$ python3 -q
>>> import numpy as np
>>> np.set_printoptions(precision=2, suppress=True, linewidth=140, floatmode="fixed")
>>> data = np.loadtxt("block2.csv", delimiter=",")
>>> print(data)
[[ 0.00 -3.00  0.00 -1.00 -9.00]
 [ 0.00  0.00  9.00  5.00  4.00]
 [ 0.00  0.00  0.00 -7.00  6.00]
 [ 0.00  0.00  0.00  0.00 -9.00]
 [ 0.00  0.00  0.00  0.00  0.00]]
>>> U, sig = np.linalg.svd(data)
Traceback (most recent call last):
  File "<python-input-4>", line 1, in <module>
    U, sig = np.linalg.svd(data)
    ^^^^^^
ValueError: too many values to unpack (expected 2)
>>> U, sig, VT = np.linalg.svd(data, full_matrices=False)
>>> print(U.shape, sig.shape, VT.shape)
(5, 5) (5,) (5, 5)
>>> print(np.abs(VT[0]))
[0.00 0.12 0.24 0.01 0.96]
>>> print(np.abs(U[:, 0]).round(6).argmax())
0
>>> print(np.round(VT @ VT.T, 2) + 0)
[[1.00 0.00 0.00 0.00 0.00]
 [0.00 1.00 0.00 0.00 0.00]
 [0.00 0.00 1.00 0.00 0.00]
 [0.00 0.00 0.00 1.00 0.00]
 [0.00 0.00 0.00 0.00 1.00]]
>>> print(round(np.sqrt((sig ** 2).sum()), 2), round(np.linalg.norm(data), 2))
19.47 19.47
>>> print(np.cumsum(sig ** 2) / np.sum(sig ** 2))
[0.60 0.91 0.99 1.00 1.00]
>>> U, sig, VT = np.linalg.svd(data)
>>> print(np.argmax(sig[:-1] / (sig[1:] + 1e-6)) + 1)
4
>>> A2 = U[:, :4] @ np.diag(sig[:4]) @ VT[:4]
>>> print(round(np.abs(data - A2).max(), 2))
0.0
>>> print(np.linalg.matrix_rank(A2))
4
>>> print(round(float(np.linalg.norm(data - A2) / np.linalg.norm(data)), 2))
0.0
>>> X = np.loadtxt("run13.csv", delimiter=",")
>>> print(X)
[[ 4.27  0.66  0.30]
 [ 0.47 -0.25 -0.90]
 [-2.84  5.98  1.44]
 [ 3.16 -2.11 -3.09]
 [-0.67 -2.43  1.15]
 [ 0.66  1.81 -0.64]
 [-0.78  1.29 -0.50]
 [ 0.63 -1.20 -1.53]
 [-1.26 -0.57 -0.04]
 [-5.70  3.48  0.08]
 [ 2.13 -1.52 -0.74]
 [ 1.92 -4.49 -3.20]
 [ 4.26 -0.91 -0.40]
 [ 3.25  5.38  2.62]
 [ 0.22  0.25  0.73]
 [-6.37  0.24  1.73]
 [-3.91  0.34 -0.74]
 [-0.13  6.41  2.14]
 [ 0.37 -0.51 -1.10]
 [ 0.08 -1.49 -1.72]
 [-1.18 -3.09 -0.87]
 [-0.20 -2.15 -1.28]]
>>> labels = X[:, 1] > np.median(X[:, 1])
>>> f = X[labels].mean(axis=0) - X[~labels].mean(axis=0)
>>> print(labels.astype(int))
[1 1 1 0 0 1 1 0 0 1 0 0 0 1 1 1 1 1 0 0 0 0]
>>> print(np.round((((X - X.mean(axis=0)) @ f > 0) == labels).mean(), 2))
0.91
>>> print(((X - X.mean(axis=0)) @ f > 0).astype(int))
[0 0 1 0 0 1 1 0 0 1 0 0 0 1 1 1 1 1 0 0 0 0]
>>> Xs = X - X.mean(axis=0)
>>> evecs = np.linalg.svd(Xs)[2][:2]
>>> A2 = Xs - Xs @ evecs.T @ evecs
>>> print(np.round(np.cov(Xs @ evecs.T, rowvar=False), 2) + 0)
[[11.06  0.00]
 [ 0.00  6.59]]
>>> print(np.linalg.norm(A2, axis=1).round(6).argmax())
4
>>> C = X[[3, 21]].astype(float)
>>> for _ in range(6):
...     labels = np.linalg.norm(X[:, None] - C, axis=-1).argmin(axis=1)
...     C = np.array([X[labels == j].mean(axis=0) for j in range(2)])
... 
>>> print(labels)
[0 0 1 0 0 0 1 0 0 1 0 0 0 1 0 1 1 1 0 0 0 0]
>>> print(C)
[[ 0.99 -1.20 -0.89]
 [-2.35  3.30  0.97]]
>>> print(np.bincount(labels))
[15  7]
>>> print(np.abs(C[1] - C[0]).argmax())
1
>>> f = np.array([1, 3])
>>> print(np.array([np.convolve(row, f, "same") for row in C]))
[[ 0.99  1.77 -4.49]
 [-2.35 -3.76 10.88]]
>>> print(np.convolve(C[0], f))
[ 0.99  1.77 -4.49 -2.67]
>>> print(np.cross(C[0, :3], C[1, :3]))
[1.77 1.13 0.45]
>>> print(np.correlate(C[0], C[1], "full"))
[ 0.96  2.11 -7.16 -0.11  2.09]
>>> feats = np.loadtxt("mat.csv", delimiter=",")
>>> print(feats)
[[  1.30  -0.50   0.80  -2.49]
 [ -0.30   0.20  -1.10   0.93]
 [ -0.70  -0.30  -1.00  -1.52]
 [  1.00  -0.50  -2.00  -2.48]
 [ -0.30  -0.60   0.60  -3.06]
 [  0.30   0.30   1.00   1.51]
 [  0.50   0.80  -0.80   3.97]
 [  0.40  -1.20   0.20  -5.93]
 [ -0.20  -0.40  -0.30  -1.99]
 [ -0.10   1.30   0.40   6.52]
 [ -0.80  -0.30   0.30  -1.52]
 [  0.20   1.10  -0.30   5.49]
 [  0.80   0.10   0.40   0.56]
 [ -1.30  -1.40   0.90  -6.97]
 [ -1.20  -1.50   1.10  -7.53]
 [ -1.10   1.70   0.80   8.42]
 [  1.90  -0.40  -0.30  -1.97]
 [  1.10  -2.00  -0.70 -10.08]
 [ -0.10   0.70  -1.70   3.52]
 [  0.20   0.70   0.30   3.49]
 [ -0.90   0.00  -1.00  -0.01]
 [  0.70  -0.70  -0.30  -3.50]
 [  0.70  -1.30   0.30  -6.43]
 [  0.00   1.50   1.90   7.54]
 [  0.50  -1.10  -0.40  -5.51]]
>>> labels = feats[:, 3] > np.median(feats[:, 3])
>>> f = feats[labels].mean(axis=0) - feats[~labels].mean(axis=0)
>>> print(((feats - feats.mean(axis=0)) @ f > 0).astype(int))
[0 1 0 0 0 1 1 0 0 1 0 1 1 0 0 1 0 0 1 1 1 0 0 1 0]
>>> print(np.argsort(-np.abs(f).round(6), kind="stable"))
[3 1 0 2]
>>> print((((feats - feats.mean(axis=0)) @ f > 0) == labels).mean())
1.0
>>> mat = np.load("data.npy")
>>> print(mat)
[[ 2.07 -2.94  5.06]
 [ 1.98 -3.00  5.02]
 [ 1.95 -3.06  5.05]
 [ 2.07 -2.96  4.98]
 [ 2.00 -3.04  5.01]
 [ 1.98 -3.15  4.95]
 [ 1.98 -3.10  4.94]
 [ 2.01 -3.02  4.98]
 [ 2.08 -4.91 -3.97]
 [ 2.09 -5.03 -3.96]
 [ 1.93 -4.94 -4.01]
 [ 2.04 -5.05 -3.93]
 [ 2.00 -4.99 -3.95]
 [ 2.03 -5.02 -3.98]
 [ 1.94 -4.93 -4.07]
 [ 2.03 -4.96 -3.99]
 [ 5.02 -2.94  3.01]
 [ 5.05 -3.00  3.02]
 [ 5.05 -3.00  2.92]
 [ 5.04 -3.08  3.06]
 [ 5.08 -2.97  2.96]
 [ 5.01 -3.01  3.00]
 [ 4.97 -2.98  3.05]
 [ 5.01 -3.01  2.94]]
>>> C2 = np.cov(mat, rowvar=False)
>>> print(C2.shape)
(3, 3)
>>> print(np.argwhere(np.triu(np.abs(np.corrcoef(mat.T)) > 0.8, 1)))
[[1 2]]
>>> print(mat.std(axis=0))
[1.42 0.93 3.85]
>>> print(np.corrcoef(mat.T))
[[1.00 0.51 0.30]
 [0.51 1.00 0.97]
 [0.30 0.97 1.00]]
>>> print(np.round(np.corrcoef(mat[:, 2], mat[:, 1])[0, 1], 2))
0.97
>>> K = np.load("x.npy")
>>> print(K)
[[ 1.88  3.62  1.74 -0.01]
 [ 0.06  0.17 -0.01 -0.14]
 [ 0.83  1.25  0.63 -0.12]
 [ 1.29  2.60  1.09 -0.08]
 [ 0.10  0.25  0.16 -0.04]
 [-0.77 -1.65 -0.76  0.10]
 [-0.90 -1.59 -0.69 -0.08]
 [ 0.49  1.05  0.49  0.00]
 [-0.42 -1.09 -0.56  0.12]
 [ 0.52  1.02  0.58  0.09]
 [-1.06 -1.73 -0.80 -0.05]
 [ 0.67  1.47  0.68 -0.11]
 [ 1.05  2.24  1.01 -0.01]
 [-0.69 -1.61 -0.91 -0.05]
 [-1.34 -2.45 -1.20  0.01]
 [ 0.85  1.31  0.78 -0.08]
 [-1.32 -2.45 -1.11  0.06]
 [ 0.44  0.82  0.33  0.08]
 [-0.27 -0.54 -0.23  0.03]
 [-0.11 -0.38  0.04 -0.01]
 [ 0.30  0.49  0.34 -0.08]
 [ 0.21  0.25  0.11 -0.04]
 [ 0.25  0.38  0.26  0.13]
 [-0.79 -1.52 -0.83 -0.06]
 [ 1.17  1.98  1.03  0.18]]
>>> proj = K @ np.linalg.solve(K.T @ K, K.T)
>>> print(np.allclose(proj @ proj, proj))
True
>>> print(np.round(np.linalg.eigvalsh(proj), 2) + 0)
[0.00 0.00 0.00 0.00 0.00 0.00 0.00 0.00 0.00 0.00 0.00 0.00 0.00 0.00 0.00 0.00 0.00 0.00 0.00 0.00 0.00 1.00 1.00 1.00 1.00]
>>> print(round(float(np.trace(proj)), 2))
4.0
>>> d = np.linalg.norm(K[:, None] - K[None], axis=-1)
>>> print(d[17].round(6).argsort(kind="stable")[:4])
[17  7  9 20]
>>> print(np.linalg.matrix_rank(d ** 2))
6
>>> print(np.flatnonzero(d[17] < d.mean() / 2))
[ 1  2  4  7  9 11 15 17 20 21 22]
>>> print(d.shape)
(25, 25)
>>> print(np.unravel_index(d.round(6).argmax(), d.shape))
(np.int64(0), np.int64(14))
>>> print(d[:5, :5])
[[0.00 4.28 2.82 1.35 4.13]
 [4.28 0.00 1.47 2.94 0.22]
 [2.82 1.47 0.00 1.50 1.33]
 [1.35 2.94 1.50 0.00 2.79]
 [4.13 0.22 1.33 2.79 0.00]]
>>> Q, evecs = np.linalg.qr(K[:, :3])[0], np.linalg.qr(K[:, 3:])[0]
>>> sig = np.linalg.svd(Q.T @ evecs, compute_uv=False)
>>> print(round(float(np.linalg.norm(Q @ Q.T - evecs @ evecs.T, 2)), 2))
1.0
>>> print(np.degrees(np.arccos(sig.clip(0, 1))))
[74.00]
>>> f = np.array([0, 0, 2, 1, 3])
>>> rng = np.random.default_rng(84522)
>>> J = np.outer(rng.normal(size=18), f) + 0.1 * rng.normal(size=(18, 5))
>>> print(J.round(2) + 0)
[[ 0.03  0.06  2.26  1.18  3.27]
 [ 0.03  0.00  0.02  0.09 -0.03]
 [ 0.00  0.06  3.98  1.90  5.91]
 [ 0.13 -0.06 -2.80 -1.56 -4.37]
 [ 0.01  0.13  1.97  0.90  2.96]
 [ 0.11  0.00 -0.89 -0.44 -1.49]
 [ 0.03  0.06  2.33  1.31  3.68]
 [ 0.00  0.07  3.82  1.92  5.79]
 [ 0.06  0.19  0.91  0.47  1.39]
 [ 0.02 -0.02  2.35  1.17  3.66]
 [ 0.07 -0.12  1.64  0.89  2.60]
 [ 0.00 -0.01 -0.24 -0.15 -0.11]
 [ 0.01 -0.12  2.72  1.30  4.13]
 [-0.05 -0.11 -0.80 -0.45 -1.30]
 [ 0.01  0.00 -0.69 -0.26 -1.03]
 [ 0.04 -0.05  0.83  0.32  1.35]
 [ 0.02 -0.12 -1.91 -0.78 -2.51]
 [ 0.20  0.03  1.00  0.48  1.51]]
>>> print(np.linalg.matrix_rank(J, rtol=0.1))
1
>>> x0 = np.array([0, -1, 2, -2, 1])
>>> rhs = J @ x0
>>> print(np.round(np.linalg.lstsq(J, rhs)[0], 2) + 0)
[ 0.00 -1.00  2.00 -2.00  1.00]
>>> try:
...     np.linalg.solve(J, rhs)
... except np.linalg.LinAlgError as e:
...     print(repr(e))
... 
LinAlgError('Last 2 dimensions of the array must be square')
>>> rhs = rhs + 0.05 * rng.normal(size=18)
>>> print(rhs)
[ 5.37 -0.17 10.07 -6.79  5.00 -2.39  5.75  9.55  2.14  6.05  4.21 -0.24  7.06 -1.92 -1.88  2.44 -4.60  2.49]
>>> coef, *_ = np.linalg.lstsq(J, rhs)
>>> print(np.round(J.T @ (rhs - J @ coef), 2) + 0)
[0.00 0.00 0.00 0.00 0.00]
>>> print([round(float(np.linalg.norm(np.linalg.solve(J.T @ J + lam * np.eye(5), J.T @ rhs))), 2) for lam in (0, 1, 10, 100)])
[3.0, 1.35, 1.28, 0.97]
>>> print(coef.round())
[ 0.00 -1.00  2.00 -2.00  1.00]
>>> print(round(float(np.linalg.norm(rhs - J @ coef)), 2))
0.1
>>> Xs = (J - J.mean(axis=0)) / J.std(axis=0)
>>> print(np.argwhere(np.abs(Xs) > 2))
[[ 3  2]
 [ 3  3]
 [ 3  4]
 [ 8  1]
 [17  0]]
>>> coef = np.linalg.lstsq(np.delete(Xs, 3, axis=1), Xs[:, 3])[0]
>>> print(coef.round(2) + 0)
[0.00 0.01 0.01 0.98]
>>> print(np.abs(coef).argmax())
3
>>> Xs = J - J.mean(axis=0)
>>> evecs = np.linalg.svd(Xs)[2][:1]
>>> A2 = Xs - Xs @ evecs.T @ evecs
>>> print((Xs @ evecs.T).std(axis=0))
[3.46]
>>> U, sig, VT = np.linalg.svd(J)
>>> print(np.argmax(sig[:-1] / (sig[1:] + 1e-6)) + 1)
1
>>> A2 = U[:, :1] @ np.diag(sig[:1]) @ VT[:1]
>>> print(np.round(np.linalg.norm(J - A2, 2), 2), round(sig[1], 2))
0.39 0.39
>>> print(np.linalg.matrix_rank(J, rtol=0.05))
1
>>> print(round(float(np.linalg.norm(J - A2) / np.linalg.norm(J)), 2))
0.04
>>> print(round(float(np.abs(J - A2).max()), 2))
0.2
>>> print(np.linalg.matrix_rank(A2))
1
>>> m1 = np.load("out14.npy")
>>> print(m1)
[[-1.26  2.19  0.71 -1.41 -0.37]
 [-0.66 -0.50 -1.51 -2.23  1.02]
 [ 1.72  0.45  0.60  1.26 -1.98]
 [ 1.12  0.76  0.11 -0.23 -2.67]
 [ 0.02  0.13 -0.20  2.95 -0.49]
 [-1.56 -1.10 -0.12 -0.84  2.15]
 [-2.37 -0.18  1.01  1.04  1.12]
 [ 1.23 -2.07  1.61 -0.42  0.67]
 [-1.02 -0.49  1.79  1.95  0.85]
 [ 0.47 -2.61 -1.26 -0.42 -0.42]
 [ 0.86 -0.81  0.88  1.95 -1.74]
 [-2.17  1.17  1.53 -0.66 -0.32]
 [ 1.32  1.14 -0.95 -0.45 -2.20]
 [-0.65 -1.96 -0.32 -1.27 -1.74]
 [ 1.01  1.25  0.29  2.04 -1.47]
 [ 1.65  1.61 -0.34 -1.85 -0.37]]
>>> Q, evecs = np.linalg.qr(mat[:, :1])[0], np.linalg.qr(mat[:, 1:])[0]
>>> sig = np.linalg.svd(Q.T @ evecs, compute_uv=False)
>>> print((sig > 0.9).sum())
0
>>> print(np.round(np.linalg.norm(Q @ Q.T - evecs @ evecs.T, 2), 2))
1.0
>>> x0 = np.array([1, 3, 1, 0, 3])
>>> rhs = m1 @ x0
>>> print(np.round(np.linalg.pinv(m1) @ m1, 2) + 0)
[[1.00 0.00 0.00 0.00 0.00]
 [0.00 1.00 0.00 0.00 0.00]
 [0.00 0.00 1.00 0.00 0.00]
 [0.00 0.00 0.00 1.00 0.00]
 [0.00 0.00 0.00 0.00 1.00]]
>>> rhs = rhs + 0.3 * rng.normal(size=16)
>>> print(rhs)
[  4.75  -0.86  -2.67  -4.28  -0.74   0.91   0.90  -1.85   1.71  -9.86  -6.23   2.19  -3.02 -12.31   0.58   5.38]
>>> coef, *_ = np.linalg.lstsq(m1, rhs)
>>> print([round(float(np.linalg.norm(np.linalg.solve(m1.T @ m1 + lam * np.eye(5), m1.T @ rhs))), 2) for lam in (0, 1, 10, 100)])
[4.53, 4.25, 2.84, 0.76]
>>> print(np.round(m1.T @ (rhs - m1 @ coef), 2) + 0)
[0.00 0.00 0.00 0.00 0.00]
>>> print(coef)
[1.01 3.11 0.88 0.04 3.01]
>>> E = (rng.random((3, 3)) < 0.3) + np.eye(3)
>>> E /= E.sum(axis=1, keepdims=True)
>>> print(E)
[[0.67 0.00 0.33]
 [0.50 0.50 0.00]
 [0.00 0.00 1.00]]
>>> print(np.linalg.norm(E, axis=1).argmax())
2
>>> print(round(float(np.linalg.norm(E, 1)), 2), np.round(np.linalg.norm(E, np.inf), 2))
1.33 1.0
>>> print(E[2] @ E[1])
0.0
>>> print(np.linalg.norm(E, axis=0))
[0.83 0.50 1.05]
>>> x0 = np.array([-2, 9, -6])
>>> h1 = np.maximum(E @ x0, 0)
>>> print(h1)
[0.00 3.50 0.00]
>>> print(np.tanh(E @ x0))
[-1.00  1.00 -1.00]
>>> print(E * (h1 > 1e-9)[:, None])
[[0.00 0.00 0.00]
 [0.50 0.50 0.00]
 [0.00 0.00 0.00]]
>>> print(np.round(np.linalg.matrix_power(E, 100), 2) + 0)
[[0.00 0.00 1.00]
 [0.00 0.00 1.00]
 [0.00 0.00 1.00]]
>>> print(np.linalg.matrix_power(E, 2))
[[0.44 0.00 0.56]
 [0.58 0.25 0.17]
 [0.00 0.00 1.00]]
>>> print(E.sum(axis=1))
[1.00 1.00 1.00]
>>> pr = np.eye(3)[1]
>>> for _ in range(6):
...     pr = pr @ E
...     print(pr.round(2))
... 
[0.50 0.50 0.00]
[0.58 0.25 0.17]
[0.51 0.12 0.36]
[0.41 0.06 0.53]
[0.30 0.03 0.67]
[0.22 0.02 0.77]
